>>> import numpy as np
>>> import numpy.linalg as la
>>> np.set_printoptions(suppress=True, linewidth=160)
>>> other = np.array([[5, 6, 7], [8, 5, 3], [1, 2, 1]])
>>> F = np.triu(other, 1)
>>> print(F)
[[0 6 7]
 [0 0 3]
 [0 0 0]]
>>> rk = la.matrix_rank(F)
>>> print(rk)
2
>>> ns = la.svd(F)[2][rk:].T
>>> print(ns @ ns.T)
[[1. 0. 0.]
 [0. 0. 0.]
 [0. 0. 0.]]
>>> print(ns[:, 0] / ns[np.abs(ns[:, 0]).round(6).argmax(), 0])
[ 1. -0. -0.]
>>> print(ns.shape)
(3, 1)
>>> print(F @ ns)
[[0.]
 [0.]
 [0.]]
>>> print([int(la.matrix_rank(np.delete(F, i, axis=0))) for i in range(3)])
[1, 1, 2]
>>> print(la.matrix_rank(F.T @ F), la.matrix_rank(F @ F.T))
2 2
>>> T = np.stack([F, 4 * F, F[::-1]])
>>> print(T.sum(axis=0))
[[ 0 30 35]
 [ 0  0 18]
 [ 0  6  7]]
>>> print(np.einsum("bij,cij->bc", T, T))
[[  94  376    9]
 [ 376 1504   36]
 [   9   36   94]]
>>> print(la.matrix_rank(T.reshape(3, -1)))
2
>>> print(np.round(la.det(T), 1))
[0. 0. 0.]
>>> rng = np.random.default_rng(838)
>>> other = F + rng.integers(-2, 3, (3, 2)) @ rng.integers(-2, 3, (2, 3))
>>> print(other)
[[-2  8  3]
 [-6  2  3]
 [ 0  1 -3]]
>>> print(np.abs(other - F).sum(axis=1))
[8 8 4]
>>> print(np.round(la.svd(other - F, compute_uv=False), 1) + 0)
[7.2 4.7 0. ]
>>> def softmax(z):
...     e = np.exp(z - z.max(axis=-1, keepdims=True))
...     return e / e.sum(axis=-1, keepdims=True)
... 
>>> print(np.round(softmax(F[0]), 1) + 0)
[0.  0.3 0.7]
>>> print(softmax(F).sum(axis=1))
[1. 1. 1.]
>>> print(np.round(softmax(F[0] + -1), 1) + 0)
[0.  0.3 0.7]
>>> att = F @ F.T / np.sqrt(3)
>>> print(np.round(softmax(att + np.triu(np.full(att.shape, -np.inf), 1)), 1) + 0)
[[1.  0.  0. ]
 [1.  0.  0. ]
 [0.3 0.3 0.3]]
>>> print(softmax(att).round(6).argmax(axis=1))
[0 0 0]
>>> mat = np.load("mat.npy")
>>> print(mat)
[[ 40.6  -0.3 100.3]
 [ 42.3   0.7 101. ]
 [ 40.4  -0.3 101.6]
 [ 41.4  -0.9  99.8]
 [ 37.8  -0.1  99.6]
 [ 39.9   0.5  98.7]
 [ 39.4  -0.6  98.3]
 [ 40.4  -1.  100.3]
 [ 41.9  -0.2  98.9]
 [ 40.1   0.4 100.8]
 [ 40.8  -2.   99.7]
 [ 40.5  -0.2  99.7]
 [ 40.3   0.2 102.7]
 [ 40.8  -0.3  97.7]
 [ 41.   -1.4  99.3]
 [ 39.8   0.6  99.6]
 [ 40.7   0.5  99.8]
 [ 38.9   0.3 100.9]
 [ 40.8   1.1  99.9]
 [ 39.1  -1.   99.6]
 [ 42.1   0.2  98.6]
 [ 40.8   1.8 102.6]]
>>> Xs = (mat - mat.mean(axis=0)) / mat.std(axis=0)
>>> print(np.argwhere(np.abs(Xs) > 2))
[[ 4  0]
 [10  1]
 [12  2]
 [21  1]
 [21  2]]
>>> print(Xs.std(axis=0))
[1. 1. 1.]
>>> coef = la.lstsq(np.delete(Xs, 2, axis=1), Xs[:, 2])[0]
>>> print(coef.round(1) + 0)
[0.  0.4]
>>> left, s, vt = la.svd(mat)
>>> print(np.argmax(s[:-1] / (s[1:] + 1e-6)) + 1)
1
>>> other = left[:, :1] @ np.diag(s[:1]) @ vt[:1]
>>> print(round(la.norm(mat - other, 2), 1), round(s[1], 1))
5.1 5.1
>>> print(np.round(la.norm(mat - other) / la.norm(mat), 1))
0.0
>>> print(la.matrix_rank(other))
1
>>> G = np.cov(mat, rowvar=False)
>>> print(np.round(la.eigvalsh(G)[::-1], 1))
[1.8 1.1 0.6]
>>> print(round(np.corrcoef(mat[:, 2], mat[:, 1])[0, 1], 1))
0.4
>>> print(G.round(1) + 0)
[[1.1 0.  0. ]
 [0.  0.7 0.4]
 [0.  0.4 1.6]]
>>> print(G.shape)
(3, 3)
>>> print(np.round(np.polyfit(mat[:, 2], mat[:, 1], 1), 1))
[  0.3 -25.1]
>>> vec = np.array([-1, 0, -1])
>>> a = np.maximum(mat @ vec, 0)
>>> print(np.maximum(mat @ (3 * vec), 0))
[0. 0. 0. 0. 0. 0. 0. 0. 0. 0. 0. 0. 0. 0. 0. 0. 0. 0. 0. 0. 0. 0.]
>>> other = np.array([[5, 5, 4], [1, 4, 5], [5, 0, 0]])
>>> X = np.tril(other)
>>> print(X)
[[5 0 0]
 [1 4 0]
 [5 0 0]]
>>> other = X / np.sqrt((X ** 2).mean(axis=1, keepdims=True))
>>> print(la.matrix_rank(other) == la.matrix_rank(X))
True
>>> idx = rng.permutation(3)
>>> print(idx)
[0 2 1]
>>> other = X[idx][:, idx]
>>> print(other)
[[5 0 0]
 [5 0 0]
 [1 0 4]]
>>> print(np.diag(other))
[5 0 4]
>>> print(np.round(la.det(other), 1), round(float(la.det(X[idx])), 1))
0.0 0.0
>>> other = X / la.norm(X, axis=1, keepdims=True)
>>> G = other @ other.T
>>> print(np.argwhere(np.triu(np.abs(G) > 0.95, 1)))
[[0 2]]
>>> print(np.round(np.degrees(np.arccos(np.clip(G[1, 0], -1, 1))), 1))
76.0
>>> print(np.round(la.norm(other, axis=1), 1))
[1. 1. 1.]
>>> other = np.array([[1, 0, 0], [3, 2, 1], [3, 1, 2]])
>>> K = other.T @ other
>>> print(K)
[[19  9  9]
 [ 9  5  4]
 [ 9  4  5]]
>>> vec = np.ones(3)
>>> for _ in range(4):
...     vec = K @ vec
...     vec /= la.norm(vec)
...     print(round(vec @ K @ vec, 1))
... 
27.7
27.7
27.7
27.7
>>> print(vec.round(1))
[0.8 0.4 0.4]
>>> other = K[0, 0] * K[1:] - np.outer(K[1:, 0], K[0])
>>> print(other)
[[ 0 14 -5]
 [ 0 -5 14]]
>>> print(np.round(K[:, 0] / K[0, 0], 1))
[1.  0.5 0.5]
>>> print(la.matrix_rank(other), la.matrix_rank(K))
2 3
>>> evals, V = la.eig(K)
>>> print(np.round(np.sort(la.eigvals(la.inv(K))), 1) + 0)
[0.  1.  3.1]
>>> print(np.round(K @ V[:, 0] - evals[0] * V[:, 0], 1) + 0)
[0. 0. 0.]
>>> other = K + rng.integers(-2, 3, (3, 1)) @ rng.integers(-2, 3, (1, 3))
>>> print(other)
[[19  9  9]
 [ 7  5  6]
 [ 9  4  5]]
>>> print(np.abs(other - K).sum(axis=1))
[0 4 0]
>>> print(np.round(la.svd(other - K, compute_uv=False), 1))
[2.8 0.  0. ]
>>> print(la.matrix_rank(other - K, tol=1e-8))
1
>>> assert K == K.T
Traceback (most recent call last):
  File "<python-input-88>", line 1, in <module>
    assert K == K.T
           ^^^^^^^^
ValueError: The truth value of an array with more than one element is ambiguous. Use a.any() or a.all()
>>> print(np.round(np.sort(np.abs(la.eigvals(K))), 1))
[ 0.3  1.  27.7]
>>> print(np.trace(K))
29
>>> W0 = np.array([[0.5, 0.0, 1.7],
...     [-0.5, -2.2, -0.4],
...     [-0.6, -0.6, 1.5],
...     [-0.5, 0.3, 1.2],
...     [-0.8, -0.7, 2.1],
...     [-0.1, 1.2, -0.7],
...     [1.0, -1.0, -0.6],
...     [-1.5, 0.6, -0.2],
...     [-0.2, 0.8, 2.2],
...     [-0.6, 0.8, -0.7],
...     [-0.7, -0.9, 0.7],
...     [0.4, -0.4, -1.1],
...     [0.4, -0.8, -0.8],
...     [0.3, -0.3, -0.4],
...     [-0.4, -0.6, 0.7],
...     [-0.2, 0.0, -0.5],
...     [-0.3, -1.1, 0.1],
...     [-0.2, 0.4, -0.4],
...     [1.0, 0.1, 0.8],
...     [-0.9, -0.5, -0.1],
...     [1.4, -0.5, -0.9],
...     [0.8, 1.4, 0.5],
...     [-1.5, -0.1, -1.1]])
>>> W0[:, 0] = 2 * W0[:, 1] + 0.1 * rng.normal(size=23)
>>> print(W0.round(1) + 0)
[[ 0.2  0.   1.7]
 [-4.4 -2.2 -0.4]
 [-1.2 -0.6  1.5]
 [ 0.6  0.3  1.2]
 [-1.7 -0.7  2.1]
 [ 2.3  1.2 -0.7]
 [-2.  -1.  -0.6]
 [ 1.2  0.6 -0.2]
 [ 1.5  0.8  2.2]
 [ 1.6  0.8 -0.7]
 [-2.  -0.9  0.7]
 [-0.8 -0.4 -1.1]
 [-1.7 -0.8 -0.8]
 [-0.6 -0.3 -0.4]
 [-1.2 -0.6  0.7]
 [ 0.   0.  -0.5]
 [-2.1 -1.1  0.1]
 [ 0.8  0.4 -0.4]
 [ 0.2  0.1  0.8]
 [-1.  -0.5 -0.1]
 [-1.1 -0.5 -0.9]
 [ 2.8  1.4  0.5]
 [-0.1 -0.1 -1.1]]
>>> Z = W0[[17, 2]].astype(float)
>>> for _ in range(7):
...     idx = la.norm(W0[:, None] - Z, axis=-1).argmin(axis=1)
...     Z = np.array([W0[idx == j].mean(axis=0) for j in range(2)])
... 
>>> print(idx)
[0 1 1 0 1 0 1 0 0 0 1 1 1 1 1 0 1 0 0 1 1 0 0]
>>> print(np.round(Z[1] - Z[0], 1))
[-2.7 -1.3 -0.2]
>>> print(np.abs(Z[1] - Z[0]).argmax())
0
>>> Xs = W0 - W0.mean(axis=0)
>>> left, s, vt = la.svd(Xs, full_matrices=False)
>>> print(np.round(s ** 2 / (s ** 2).sum(), 1) + 0)
[0.8 0.2 0. ]
>>> print((np.sign(left[:, 0]) == np.sign(left[0, 0])).astype(int))
[1 0 0 1 0 1 0 1 1 1 0 0 0 0 0 1 0 1 1 0 0 1 1]
>>> print(s.round(1))
[8.8 4.8 0.2]
>>> print(la.matrix_rank(Xs))
3
>>> print(np.searchsorted(np.cumsum(s ** 2) / (s ** 2).sum(), 0.9) + 1)
2
>>> print(np.round(Xs.mean(axis=0), 1) + 0)
[0. 0. 0.]
>>> left, s, vt = la.svd(W0)
>>> print(np.argmax(s[:-1] / (s[1:] + 1e-6)) + 1)
2
>>> print(s.round(1))
[9.  4.9 0.2]
>>> other = left[:, :2] @ np.diag(s[:2]) @ vt[:2]
>>> print(round(np.abs(W0 - other).max(), 1))
0.1
>>> print(other.round(1) + 0)
[[ 0.1  0.1  1.7]
 [-4.4 -2.2 -0.4]
 [-1.2 -0.6  1.5]
 [ 0.6  0.3  1.2]
 [-1.6 -0.8  2.1]
 [ 2.4  1.2 -0.7]
 [-2.  -1.  -0.6]
 [ 1.2  0.6 -0.2]
 [ 1.5  0.8  2.2]
 [ 1.6  0.8 -0.7]
 [-2.  -1.   0.7]
 [-0.8 -0.4 -1.1]
 [-1.6 -0.8 -0.8]
 [-0.6 -0.3 -0.4]
 [-1.2 -0.6  0.7]
 [ 0.   0.  -0.5]
 [-2.1 -1.1  0.1]
 [ 0.8  0.4 -0.4]
 [ 0.2  0.1  0.8]
 [-1.  -0.5 -0.1]
 [-1.1 -0.6 -0.9]
 [ 2.8  1.4  0.5]
 [-0.1 -0.1 -1.1]]
>>> print(la.matrix_rank(W0, rtol=0.05))
2
>>> print(round(float(la.norm(W0 - other) / la.norm(W0)), 1))
0.0
>>> print(round(float(la.norm(W0 - other, 2)), 1), round(float(s[2]), 1))
0.2 0.2
>>> print(round(np.log10(la.cond(W0))))
2
>>> print(np.argsort(-la.norm(W0, axis=0).round(6), kind="stable")[:3])
[0 2 1]
>>> print(np.round(np.abs(la.svd(W0)[2][-1]), 1) + 0)
[0.4 0.9 0. ]
>>> print(la.matrix_rank(W0, rtol=0.1))
2
>>> print(np.round(la.norm(W0, 2) / la.norm(W0), 1))
0.9
>>> arr = np.array([[0.5, 0.0, 0.0, 0.5],
...     [0.0, 0.7, 0.0, 0.3],
...     [0.0, 0.0, 0.5, 0.5],
...     [0.0, 0.0, 0.0, 1.0]])
>>> print(np.round(np.sort(la.eigvals(arr)), 1))
[0.5 0.5 0.7 1. ]
>>> print(np.round(arr @ arr, 1))
[[0.2 0.  0.  0.8]
 [0.  0.5 0.  0.5]
 [0.  0.  0.2 0.8]
 [0.  0.  0.  1. ]]
>>> print(la.matrix_rank(arr - arr[0, 0] * np.eye(4)))
2
>>> print(round(float(np.prod(np.diag(arr))), 1), round(float(la.det(arr)), 1))
0.2 0.2
>>> A = np.load("test2.npy")
>>> print(A)
[[-3  0  3 -1]
 [ 0  2  0  0]
 [-2  0 -3 -2]
 [ 3  0  3 -2]]
>>> print(np.round(la.det(A), 1))
-138.0
>>> print((la.matrix_power((A != 0) + (A.T != 0) + np.eye(4), 4) > 0).astype(int))
[[1 0 1 1]
 [0 1 0 0]
 [1 0 1 1]
 [1 0 1 1]]
>>> r0 = np.array([-5, 9])
>>> print(np.correlate(A[1], A[3], "full"))
[ 0 -4  6  0  6  0  0]
>>> print(np.cross(A[1, :3], A[3, :3]))
[ 6  0 -6]
>>> print(np.array([np.convolve(row, r0, "same") for row in A]))
[[ 15 -27 -15  32]
 [  0 -10  18   0]
 [ 10 -18  15 -17]
 [-15  27 -15  37]]
>>> print(np.convolve(A[1], r0))
[  0 -10  18   0   0]
>>> T = np.stack([mat, 3 * mat, mat[::-1]])
>>> print(la.matrix_rank(T.reshape(3, -1)))
2
>>> print(T.shape)
(3, 22, 3)
>>> print((T @ mat.T).shape)
(3, 22, 22)
>>> vec = np.array([0, 1, 3, 5])
>>> print(np.einsum("ij,j->i", A, vec))
[  4   2 -19  -1]
>>> print(A @ np.eye(4)[3])
[-1.  0. -2. -2.]
>>> print((A @ vec).argmax())
0
>>> print(A * vec)
[[  0   0   9  -5]
 [  0   2   0   0]
 [  0   0  -9 -10]
 [  0   0   9 -10]]
>>> print(A @ (2 * vec))
[  8   4 -38  -2]
>>> print(A @ np.ones(4))
[-1.  2. -7.  4.]
>>> print(la.norm(A @ vec) <= la.norm(A, 2) * la.norm(vec) + 1e-9)
True
>>> print(np.sign((A @ vec).round(6)))
[ 1  1 -1 -1]
>>> print(A @ vec)
[  4   2 -19  -1]
